% ipython --no-banner

In [1]: import numpy as np

In [2]: np.set_printoptions(suppress=True, linewidth=120)

In [3]: def rd(a):
   ...:     return np.round(a, 3) + 0
   ...: 

In [4]: B = np.array([[-6]])

In [5]: W2 = np.array([[-3, 0, 2], [0, 0, 2], [-3, -1, 2]])

In [6]: W0 = np.block([[B, np.array([[2, 8, 7]])], [np.zeros((3, 1)), W2]])

In [7]: W0
Out[7]: 
array([[-6.,  2.,  8.,  7.],
       [ 0., -3.,  0.,  2.],
       [ 0.,  0.,  0.,  2.],
       [ 0., -3., -1.,  2.]])

In [8]: u = np.array([-4, -3])

In [9]: np.cross(W0[3, :3], W0[1, :3])
Out[9]: array([-3., -0.,  0.])

In [10]: np.array([np.convolve(row, u, "same") for row in W0])
Out[10]: 
array([[ 24.,  10., -38., -52.],
       [  0.,  12.,   9.,  -8.],
       [  0.,   0.,   0.,  -8.],
       [  0.,  12.,  13.,  -5.]])

In [11]: print(np.convolve(W0[3], u))
[ 0. 12. 13. -5. -6.]

In [12]: m1, _ = np.linalg.qr(np.array([[0.4, -0.6, 0.2], [-0.9, 0.9, -0.6], [0.5, 0.8, 2.6]]))

In [13]: rd(m1)
Out[13]: 
array([[-0.362,  0.32 , -0.876],
       [ 0.815, -0.348, -0.464],
       [-0.453, -0.881, -0.135]])

In [14]: x0 = np.array([0, 3, 1])

In [15]: print(rd(np.sort(np.abs(np.degrees(np.angle(np.linalg.eigvals(m1)))))))
[  0.   157.25 157.25]

In [16]: print(rd(np.linalg.norm(x0)), rd(np.linalg.norm(m1 @ x0)))
3.162 3.162

In [17]: rd(m1.T @ (m1 @ x0))
Out[17]: array([0., 3., 1.])

In [18]: print(rd(np.linalg.inv(m1)))
[[-0.362  0.815 -0.453]
 [ 0.32  -0.348 -0.881]
 [-0.876 -0.464 -0.135]]

In [19]: rd(np.linalg.det(m1))
Out[19]: np.float64(1.0)

In [20]: B = np.linalg.invert(m1)
Traceback (most recent call last):
  Cell In[20], line 1
    B = np.linalg.invert(m1)
AttributeError: module 'numpy.linalg' has no attribute 'invert'


In [21]: B = np.linalg.inv(m1)

In [22]: rd(np.linalg.inv(B))
Out[22]: 
array([[-0.362,  0.32 , -0.876],
       [ 0.815, -0.348, -0.464],
       [-0.453, -0.881, -0.135]])

In [23]: rd(np.linalg.det(m1) * B)
Out[23]: 
array([[-0.362,  0.815, -0.453],
       [ 0.32 , -0.348, -0.881],
       [-0.876, -0.464, -0.135]])

In [24]: rd(m1 @ m1)
Out[24]: 
array([[ 0.788,  0.545,  0.287],
       [-0.368,  0.79 , -0.49 ],
       [-0.493,  0.28 ,  0.823]])

In [25]: np.allclose(m1 @ m1.T, m1.T @ m1)
Out[25]: True

In [26]: rd(np.linalg.matrix_power(m1, 2))
Out[26]: 
array([[ 0.788,  0.545,  0.287],
       [-0.368,  0.79 , -0.49 ],
       [-0.493,  0.28 ,  0.823]])

In [27]: rd((m1 + m1.T) / 2)
Out[27]: 
array([[-0.362,  0.567, -0.664],
       [ 0.567, -0.348, -0.673],
       [-0.664, -0.673, -0.135]])

In [28]: O = m1.astype(float).copy()

In [29]: for j in range(3):
    ...:     O[:, j] -= O[:, :j] @ (O[:, :j].T @ O[:, j])
    ...:     O[:, j] /= np.linalg.norm(O[:, j])
    ...: 

In [30]: rd(O)
Out[30]: 
array([[-0.362,  0.32 , -0.876],
       [ 0.815, -0.348, -0.464],
       [-0.453, -0.881, -0.135]])

In [31]: feats = np.load("block7.npy")

In [32]: feats
Out[32]: 
array([[  0,   0,   0],
       [-12,   4,  -8],
       [  0,   0,   0],
       [ -6,   2,  -4]])

In [33]: np.linalg.rank(feats)
Traceback (most recent call last):
  Cell In[33], line 1
    np.linalg.rank(feats)
AttributeError: module 'numpy.linalg' has no attribute 'rank'


In [34]: np.diff(feats, axis=0)
Out[34]: 
array([[-12,   4,  -8],
       [ 12,  -4,   8],
       [ -6,   2,  -4]])

In [35]: feats[4]
Traceback (most recent call last):
  Cell In[35], line 1
    feats[4]
IndexError: index 4 is out of bounds for axis 0 with size 4


In [36]: rd(np.linalg.norm(feats))
Out[36]: np.float64(16.733)

In [37]: np.count_nonzero(feats)
Out[37]: np.int64(6)

In [38]: print(feats.mean(axis=0))
[-4.5  1.5 -3. ]

In [39]: np.zeros(4, 3)
Traceback (most recent call last):
  Cell In[39], line 1
    np.zeros(4, 3)
TypeError: Cannot interpret '3' as a data type


In [40]: Uu, sigma, VT = np.linalg.svd(feats)

In [41]: V = VT[:(sigma > 1e-8).sum()]

In [42]: rng = np.random.default_rng(610)

In [43]: x0 = feats[0] + -3 * feats[2] + rng.integers(2) * np.eye(3)[0]

In [44]: x0
Out[44]: array([0., 0., 0.])

In [45]: print(np.allclose(V.T @ V @ x0, x0))
True

In [46]: rd(np.diag(V.T @ V))
Out[46]: array([0.643, 0.071, 0.286])

In [47]: print(rd(np.linalg.norm(x0 - V.T @ V @ x0)))
0.0

In [48]: rd(V.T @ V)
Out[48]: 
array([[ 0.643, -0.214,  0.429],
       [-0.214,  0.071, -0.143],
       [ 0.429, -0.143,  0.286]])

In [49]: B = m1 / np.sqrt((m1 ** 2).mean(axis=1, keepdims=True))

In [50]: rd(B[2])
Out[50]: array([-0.784, -1.527, -0.233])

In [51]: np.linalg.matrix_rank(B) == np.linalg.matrix_rank(m1)
Out[51]: np.True_

In [52]: np.linalg.matrix_rank(m1 - m1.mean(axis=1, keepdims=True))
Out[52]: np.int64(2)

In [53]: rd(m1 - m1.mean(axis=1, keepdims=True))
Out[53]: 
array([[-0.056,  0.626, -0.57 ],
       [ 0.814, -0.349, -0.465],
       [ 0.037, -0.392,  0.355]])

In [54]: rd(np.trace(np.linalg.pinv(feats) @ feats))
Out[54]: np.float64(1.0)

In [55]: np.allclose(feats[:-1].T @ np.linalg.lstsq(feats[:-1].T, feats[-1])[0], feats[-1])
Out[55]: True

In [56]: rd(feats @ np.linalg.pinv(feats) @ feats)
Out[56]: 
array([[  0.,   0.,   0.],
       [-12.,   4.,  -8.],
       [  0.,   0.,   0.],
       [ -6.,   2.,  -4.]])

In [57]: mat = np.loadtxt("run6.csv", delimiter=",")

In [58]: print(mat)
[[ -6.765   6.962   3.572]
 [ -4.785   4.423  -4.188]
 [ -5.424 -17.096  -6.026]]

In [59]: def softmax(z):
    ...:     e = np.exp(z - z.max(axis=-1, keepdims=True))
    ...:     return e / e.sum(axis=-1, keepdims=True)
    ...: 

In [60]: print(rd(softmax(10 * mat[1])))
[0. 1. 0.]

In [61]: rd(softmax(mat).sum(axis=1))
Out[61]: array([1., 1., 1.])

In [62]: print(rd(softmax(mat[1])))
[0. 1. 0.]

In [63]: scores = mat @ mat.T / np.sqrt(3)

In [64]: rd(softmax(scores))
Out[64]: 
array([[1.   , 0.   , 0.   ],
       [0.001, 0.999, 0.   ],
       [0.   , 0.   , 1.   ]])

In [65]: rd(softmax(scores)[1] @ mat)
Out[65]: array([-4.787,  4.426, -4.179])

In [66]: rd(softmax(scores + np.triu(np.full(scores.shape, -np.inf), 1)))
Out[66]: 
array([[1.   , 0.   , 0.   ],
       [0.001, 0.999, 0.   ],
       [0.   , 0.   , 1.   ]])

In [67]: x0 = np.array([0, 2, 1])

In [68]: rhs = mat @ x0

In [69]: rhs
Out[69]: array([ 17.496,   4.658, -40.218])

In [70]: rd(np.linalg.solve(mat, -3 * rhs))
Out[70]: array([ 0., -6., -3.])

In [71]: rd(np.linalg.solve(mat.T, mat[2]))
Out[71]: array([0., 0., 1.])

In [72]: rd(np.linalg.solve(mat, rhs))
Out[72]: array([0., 2., 1.])

In [73]: B = np.linalg.inv(mat)

In [74]: rd(np.linalg.inv(B))
Out[74]: 
array([[ -6.765,   6.962,   3.572],
       [ -4.785,   4.423,  -4.188],
       [ -5.424, -17.096,  -6.026]])

In [75]: rd(mat @ B)
Out[75]: 
array([[1., 0., 0.],
       [0., 1., 0.],
       [0., 0., 1.]])

In [76]: print(rd(np.linalg.slogdet(mat)[0]))
1.0

In [77]: rd(B)
Out[77]: 
array([[-0.098, -0.019, -0.045],
       [-0.006,  0.06 , -0.045],
       [ 0.106, -0.153,  0.003]])

In [78]: rd(np.linalg.det(mat) * np.linalg.det(B))
Out[78]: np.float64(1.0)

In [79]: (np.abs(B) > 1e-9).astype(int)
Out[79]: 
array([[1, 1, 1],
       [1, 1, 1],
       [1, 1, 1]])

In [80]: labels = rng.permutation(3)

In [81]: labels
Out[81]: array([1, 2, 0])

In [82]: B = mat[labels][:, labels]

In [83]: B
Out[83]: 
array([[  4.423,  -4.188,  -4.785],
       [-17.096,  -6.026,  -5.424],
       [  6.962,   3.572,  -6.765]])

In [84]: M = np.loadtxt("case13.csv", delimiter=",")

In [85]: M
Out[85]: 
array([[ 40.837,  18.087, -40.415],
       [ 40.417,  20.793, -40.282],
       [ 39.753,  19.614, -40.315],
       [ 41.512,  20.76 , -40.056],
       [ 40.72 ,  17.321, -40.32 ],
       [ 38.687,  20.473, -38.673],
       [ 40.103,  19.586, -41.047],
       [ 38.506,  20.245, -40.861],
       [ 41.904,  19.79 , -40.45 ],
       [ 38.116,  19.938, -39.928],
       [ 40.004,  19.298, -40.472],
       [ 40.968,  19.77 , -40.581],
       [ 40.982,  18.952, -39.551],
       [ 40.912,  20.877, -40.956],
       [ 40.954,  19.498, -40.374],
       [ 40.951,  18.343, -37.866],
       [ 40.193,  19.869, -38.082],
       [ 40.727,  19.111, -38.878],
       [ 40.805,  17.745, -41.015]])

In [86]: G = np.cov(M, rowvar=False)

In [87]: rd(np.corrcoef(M.T))
Out[87]: 
array([[ 1.   , -0.249, -0.067],
       [-0.249,  1.   , -0.044],
       [-0.067, -0.044,  1.   ]])

In [88]: G.shape
Out[88]: (3, 3)

In [89]: print(np.argwhere(np.triu(np.abs(np.corrcoef(M.T)) > 0.8, 1)))
[]

In [90]: rd(np.corrcoef(M[:, 1], M[:, 2])[0, 1])
Out[90]: np.float64(-0.044)

In [91]: rd(np.polyfit(M[:, 1], M[:, 2], 1))
Out[91]: array([ -0.041, -39.21 ])

In [92]: np.median(M, axis=0)
Out[92]: array([ 40.727,  19.614, -40.32 ])
